In [1]: import numpy as np

In [2]: import numpy.linalg as la

In [3]: np.set_printoptions(suppress=True, linewidth=140)

In [4]: rd = lambda a: np.round(a, 1) + 0

In [5]: F = np.load("m.npy")

In [6]: F
Out[6]: 
array([[-1,  0, -2,  0,  0,  0],
       [-6, -3,  6,  0,  0,  7],
       [ 7,  0, -7,  0,  0, -3],
       [ 0,  0,  0,  6,  0,  0],
       [ 0,  0,  0,  0, -6,  0],
       [-7, -5, -9,  0,  0,  1]])

In [7]: O, evecs = la.qr(F[:, :5])[0], la.qr(F[:, 5:])[0]

In [8]: sigma = la.svd(O.T @ evecs, compute_uv=False)

In [9]: rd(sigma)
Out[9]: array([1.])

In [10]: rd(la.norm(O @ O.T - evecs @ evecs.T, 2))
Out[10]: np.float64(1.0)

In [11]: print(rd(np.degrees(np.arccos(sigma.clip(0, 1)))))
[9.2]

In [12]: M2 = la.inv(F)

In [13]: print(np.allclose(M2, F.T))
False

In [14]: print(rd(la.inv(M2)))
[[-1.  0. -2.  0.  0.  0.]
 [-6. -3.  6.  0.  0.  7.]
 [ 7.  0. -7.  0.  0. -3.]
 [ 0.  0.  0.  6.  0.  0.]
 [ 0.  0.  0.  0. -6.  0.]
 [-7. -5. -9.  0.  0.  1.]]

In [15]: rd(la.det(F) * M2)
Out[15]: 
array([[  1908.,  -1080.,  -2304.,      0.,      0.,    648.],
       [-17856.,   -216.,    612.,      0.,      0.,   3348.],
       [  7092.,    540.,   1152.,      0.,      0.,   -324.],
       [     0.,      0.,      0.,  -2682.,      0.,      0.],
       [     0.,      0.,      0.,      0.,   2682.,      0.],
       [-12096.,  -3780.,  -2700.,      0.,      0.,   2268.]])

In [16]: print(rd(la.slogdet(F)[0]))
-1.0

In [17]: feats = np.loadtxt("case5.csv", delimiter=",")

In [18]: feats
Out[18]: 
array([[38.,  3.,  2.,  0.,  0.],
       [-1., 37.,  2., -3.,  0.],
       [ 1., -1., 20.,  2., -2.],
       [ 1., -1., -3., 61.,  0.],
       [-2.,  3., -2.,  1., 43.]])

In [19]: f = np.array([0, 5, -8])

In [20]: np.array([np.convolve(row, f, "same") for row in feats])
Out[20]: 
array([[ 190., -289.,  -14.,  -16.,    0.],
       [  -5.,  193., -286.,  -31.,   24.],
       [   5.,  -13.,  108., -150.,  -26.],
       [   5.,  -13.,   -7.,  329., -488.],
       [ -10.,   31.,  -34.,   21.,  207.]])

In [21]: np.polyval(f, feats[2])
Out[21]: array([ -3., -13.,  92.,   2., -18.])

In [22]: np.correlate(feats[2], feats[4], "full")
Out[22]: array([  43.,  -42.,  857.,  111., -129.,   56.,  -30.,  -10.,    4.])

In [23]: np.cross(feats[2, :3], feats[4, :3])
Out[23]: array([-58., -38.,   1.])

In [24]: theta = np.radians(36)

In [25]: R = np.eye(6)

In [26]: R[5, 5] = R[0, 0] = np.cos(theta)

In [27]: R[5, 0], R[0, 5] = -np.sin(theta), np.sin(theta)

In [28]: rd(R)
Out[28]: 
array([[ 0.8,  0. ,  0. ,  0. ,  0. ,  0.6],
       [ 0. ,  1. ,  0. ,  0. ,  0. ,  0. ],
       [ 0. ,  0. ,  1. ,  0. ,  0. ,  0. ],
       [ 0. ,  0. ,  0. ,  1. ,  0. ,  0. ],
       [ 0. ,  0. ,  0. ,  0. ,  1. ,  0. ],
       [-0.6,  0. ,  0. ,  0. ,  0. ,  0.8]])

In [29]: M2 = F @ R.T

In [30]: np.allclose(F @ F.T, M2 @ M2.T)
Out[30]: True

In [31]: np.allclose(la.norm(F, axis=1), la.norm(M2, axis=1))
Out[31]: True

In [32]: rd(np.abs(M2 - F).max(axis=0))
Out[32]: array([5.3, 0. , 0. , 0. , 0. , 3.9])

In [33]: print(rd(la.det(R)), rd(np.trace(R)))
1.0 5.6

In [34]: f = np.array([-8, 1, 7, 7, -3])

In [35]: M2 = feats + np.outer(f, np.eye(5)[4])

In [36]: rd(la.det(M2) / la.det(feats)), rd(1 + la.solve(feats, f)[4])
Out[36]: (np.float64(0.9), np.float64(0.9))

In [37]: x0 = np.array([0, -4, -5, -1, -5])

In [38]: rhs = feats @ x0

In [39]: print(rhs)
[ -22. -155.  -88.  -42. -218.]

In [40]: rd(la.solve(feats, rhs + feats[:, 3]))
Out[40]: array([ 0., -4., -5.,  0., -5.])

In [41]: print(rd(la.solve(feats, rhs)))
[ 0. -4. -5. -1. -5.]

In [42]: rd(la.solve(feats, -3 * rhs))
Out[42]: array([ 0., 12., 15.,  3., 15.])

In [43]: W0 = np.array([[0, 1, 1, 0, 1],
    ...:     [1, 0, 0, 1, 0],
    ...:     [1, 0, 0, 0, 1],
    ...:     [0, 1, 0, 0, 0],
    ...:     [1, 0, 1, 0, 0]])

In [44]: np.trace(W0)
Out[44]: np.int64(0)

In [45]: rd(np.sort(np.abs(la.eigvals(W0))))
Out[45]: array([0.5, 1. , 1. , 1.7, 2.2])

In [46]: print(np.allclose(W0, W0.T))
True

In [47]: np.allclose(W0 @ W0.T, W0.T @ W0)
Out[47]: True

In [48]: print(rd(la.det(W0)))
-2.0

In [49]: M2 = la.inv(W0)

In [50]: rd(la.slogdet(W0)[0])
Out[50]: np.float64(-1.0)

In [51]: W0 @ M2
Out[51]: 
array([[1., 0., 0., 0., 0.],
       [0., 1., 0., 0., 0.],
       [0., 0., 1., 0., 0.],
       [0., 0., 0., 1., 0.],
       [0., 0., 0., 0., 1.]])

In [52]: rd(la.det(W0) * M2)
Out[52]: 
array([[ 1.,  0., -1., -1., -1.],
       [ 0.,  0.,  0., -2.,  0.],
       [-1.,  0.,  1.,  1., -1.],
       [-1., -2.,  1.,  1.,  1.],
       [-1.,  0., -1.,  1.,  1.]])

In [53]: A = np.array([[-3, 0, 0, 0], [-2, 0, 0, 0], [-2, 1, -2, 0], [0, -1, 3, 2]])

In [54]: rng = np.random.default_rng(2028)

In [55]: idx = rng.permutation(4)

In [56]: idx
Out[56]: array([0, 2, 3, 1])

In [57]: M2 = A[idx][:, idx]

In [58]: np.allclose(M2, A)
Out[58]: False

In [59]: np.diag(M2)
Out[59]: array([-3, -2,  2,  0])

In [60]: print(M2)
[[-3  0  0  0]
 [-2 -2  0  1]
 [ 0  3  2 -1]
 [-2  0  0  0]]

In [61]: np.trace(M2)
Out[61]: np.int64(-3)

In [62]: rd(la.det(M2)), rd(la.det(A[idx]))
Out[62]: (np.float64(0.0), np.float64(0.0))

In [63]: np.abs(A).max()
Out[63]: np.int64(3)

In [64]: print(A.sum(axis=1))
[-3 -2 -3  4]

In [65]: np.diff(A, axis=0)
Out[65]: 
array([[ 1,  0,  0,  0],
       [ 0,  1, -2,  0],
       [ 2, -2,  5,  2]])

In [66]: A.sum(axis=0)
Out[66]: array([-7,  0,  1,  2])

In [67]: rd(la.svd(A, compute_uv=False))
Out[67]: array([4.6, 3.7, 1. , 0. ])

In [68]: rd(la.norm(A))
Out[68]: np.float64(6.0)

In [69]: la.rank(A)
Traceback (most recent call last):
  Cell In[69], line 1
    la.rank(A)
AttributeError: module 'numpy.linalg' has no attribute 'rank'


In [70]: A[:, 4]
Traceback (most recent call last):
  Cell In[70], line 1
    A[:, 4]
IndexError: index 4 is out of bounds for axis 1 with size 4


In [71]: A - A[0]
Out[71]: 
array([[ 0,  0,  0,  0],
       [ 1,  0,  0,  0],
       [ 1,  1, -2,  0],
       [ 3, -1,  3,  2]])

In [72]: idx = rng.permutation(5)

In [73]: M2 = W0[:, idx] * rng.choice([-1, 1], 5)

In [74]: M2
Out[74]: 
array([[ 1,  0,  0, -1, -1],
       [ 0,  1, -1,  0,  0],
       [ 0,  0, -1, -1,  0],
       [ 0,  0,  0,  0, -1],
       [ 1,  0, -1,  0,  0]])

In [75]: left, _, Vh = la.svd(W0.T @ M2)

In [76]: idx
Out[76]: array([2, 3, 0, 4, 1])

In [77]: np.argsort(-la.norm(A, axis=0).round(6), kind="stable")[:3]
Out[77]: array([0, 2, 3])

In [78]: data = np.loadtxt("mat.csv", delimiter=",")

In [79]: data
Out[79]: 
array([[ 16.,  20., -24.,  24.],
       [ 20., 106., -57., 102.],
       [-24., -57.,  45., -60.],
       [ 24., 102., -60., 100.]])

In [80]: rd(la.det(2 * data)), rd(la.det(data))
Out[80]: (np.float64(0.0), np.float64(0.0))

In [81]: rd(la.eigvals(data))
Out[81]: array([246.4,  20.6,   0. ,   0. ])

In [82]: m1, _ = la.qr(np.array([[0.6, 2.4, -2.0, -1.2, 0.4, 0.4],
    ...:     [0.3, -0.7, -0.1, 0.0, 0.0, -0.2],
    ...:     [-0.4, 1.0, 1.4, 1.0, 0.7, -1.6],
    ...:     [-1.5, 0.7, 0.7, -1.7, -0.5, 0.7],
    ...:     [-0.6, -0.1, 1.3, -0.3, -0.7, 0.2],
    ...:     [-0.1, -0.3, -1.9, -2.8, -0.8, 0.2]]))

In [83]: rd(m1)
Out[83]: 
array([[-0.3,  0.9,  0.2, -0.2, -0.1, -0.2],
       [-0.2, -0.2,  0. , -0.4,  0.6, -0.6],
       [ 0.2,  0.4, -0.5, -0.1,  0.6,  0.4],
       [ 0.8,  0.2,  0.3,  0.2,  0.1, -0.4],
       [ 0.3,  0. , -0.2, -0.8, -0.4,  0.1],
       [ 0.1, -0.1,  0.8, -0.3,  0.3,  0.5]])

In [84]: x0 = np.array([1, 1, 2, 2, 0, 1])

In [85]: a = np.maximum(m1 @ x0, 0)

In [86]: rd(m1 * (a > 1e-9)[:, None])
Out[86]: 
array([[-0.3,  0.9,  0.2, -0.2, -0.1, -0.2],
       [ 0. ,  0. ,  0. ,  0. ,  0. ,  0. ],
       [ 0. ,  0. ,  0. ,  0. ,  0. ,  0. ],
       [ 0.8,  0.2,  0.3,  0.2,  0.1, -0.4],
       [ 0. ,  0. ,  0. ,  0. ,  0. ,  0. ],
       [ 0.1, -0.1,  0.8, -0.3,  0.3,  0.5]])

In [87]: print(np.flatnonzero(a > 1e-9))
[0 3 5]

In [88]: rd(np.tanh(m1 @ x0))
Out[88]: array([ 0.3, -1. , -0.1,  0.9, -0.9,  0.9])

In [89]: gram = m1.T @ m1

In [90]: (m1 @ m1.T).shape
Out[90]: (6, 6)

In [91]: np.trace(gram), (m1 ** 2).sum()
Out[91]: (np.float64(6.0), np.float64(6.0))

In [92]: print(np.allclose(gram, gram.T))
True

In [93]: print(rd(gram))
[[1. 0. 0. 0. 0. 0.]
 [0. 1. 0. 0. 0. 0.]
 [0. 0. 1. 0. 0. 0.]
 [0. 0. 0. 1. 0. 0.]
 [0. 0. 0. 0. 1. 0.]
 [0. 0. 0. 0. 0. 1.]]

In [94]: X = np.load("a.npy")

In [95]: print(X)
[[-2  2  1  1 -1]
 [-4  4  2  2 -2]
 [ 4  6  5  6 -2]
 [ 0  0  0  0  0]
 [-2 10  6  8 -3]]

In [96]: r = la.matrix_rank(X)

In [97]: r
Out[97]: np.int64(3)

In [98]: null = la.svd(X)[2][r:].T

In [99]: rd(null @ null.T)
Out[99]: 
array([[ 0.1,  0.2, -0.1, -0.1,  0. ],
       [ 0.2,  0.5, -0.2, -0.4,  0.1],
       [-0.1, -0.2,  0.7, -0.1,  0.4],
       [-0.1, -0.4, -0.1,  0.4, -0.3],
       [ 0. ,  0.1,  0.4, -0.3,  0.3]])

In [100]: la.matrix_rank(X.T @ X), la.matrix_rank(X @ X.T)
Out[100]: (np.int64(3), np.int64(3))

In [101]: f = np.array([-6, 9])

In [102]: np.convolve(X[0], f)
Out[102]: array([ 12, -30,  12,   3,  15,  -9])

In [103]: print(np.cross(X[0, :3], X[3, :3]))
[0 0 0]

In [104]: x0 = np.array([-2, -1, -1, 2, -1])

In [105]: X * x0
Out[105]: 
array([[  4,  -2,  -1,   2,   1],
       [  8,  -4,  -2,   4,   2],
       [ -8,  -6,  -5,  12,   2],
       [  0,   0,   0,   0,   0],
       [  4, -10,  -6,  16,   3]])

In [106]: la.norm(X @ x0) <= la.norm(X, 2) * la.norm(x0) + 1e-9
Out[106]: np.True_

In [107]: (X @ x0).argmax()
Out[107]: np.int64(1)

In [108]: np.einsum("ij,j->i", X, x0)
Out[108]: array([ 4,  8, -5,  0,  7])

In [109]: X @ (2 * x0)
Out[109]: array([  8,  16, -10,   0,  14])

In [110]: X @ np.eye(5)[4]
Out[110]: array([-1., -2., -2.,  0., -3.])

In [111]: X @ x0
Out[111]: array([ 4,  8, -5,  0,  7])

In [112]: K = np.load("block7.npy")

In [113]: K
Out[113]: 
array([[-2,  0,  3, -3],
       [ 3,  5,  8,  2],
       [-7, -5, -2, -8],
       [ 3,  5,  8,  2],
       [-3, -1,  2, -4]])

In [114]: r = la.matrix_rank(K)

In [115]: r
Out[115]: np.int64(2)

In [116]: null = la.svd(K)[2][r:].T

In [117]: [int(la.matrix_rank(np.delete(K, i, axis=0))) for i in range(5)]
Out[117]: [2, 2, 2, 2, 2]

In [118]: np.allclose(K @ null, 0)
Out[118]: True

In [119]: print(rd(K @ null))
[[0. 0.]
 [0. 0.]
 [0. 0.]
 [0. 0.]
 [0. 0.]]

In [120]: W = np.array([[1, 1, 0, 1], [2, 2, 1, 1], [0, 0, 0, 2], [1, 0, 2, 1]])

In [121]: beta = np.array([1, 0, 1, 2])

In [122]: hid = np.maximum(K @ W + beta, 0)

In [123]: hid
Out[123]: 
array([[ 0,  0,  0,  3],
       [16, 13, 10, 28],
       [ 0,  0,  0,  0],
       [16, 13, 10, 28],
       [ 0,  0,  0,  0]])

In [124]: C = np.array([[3, 3], [2, 3], [-3, 0], [0, -3]])

In [125]: (hid @ C).round(6).argmax(axis=1)
Out[125]: array([0, 0, 0, 0, 0])
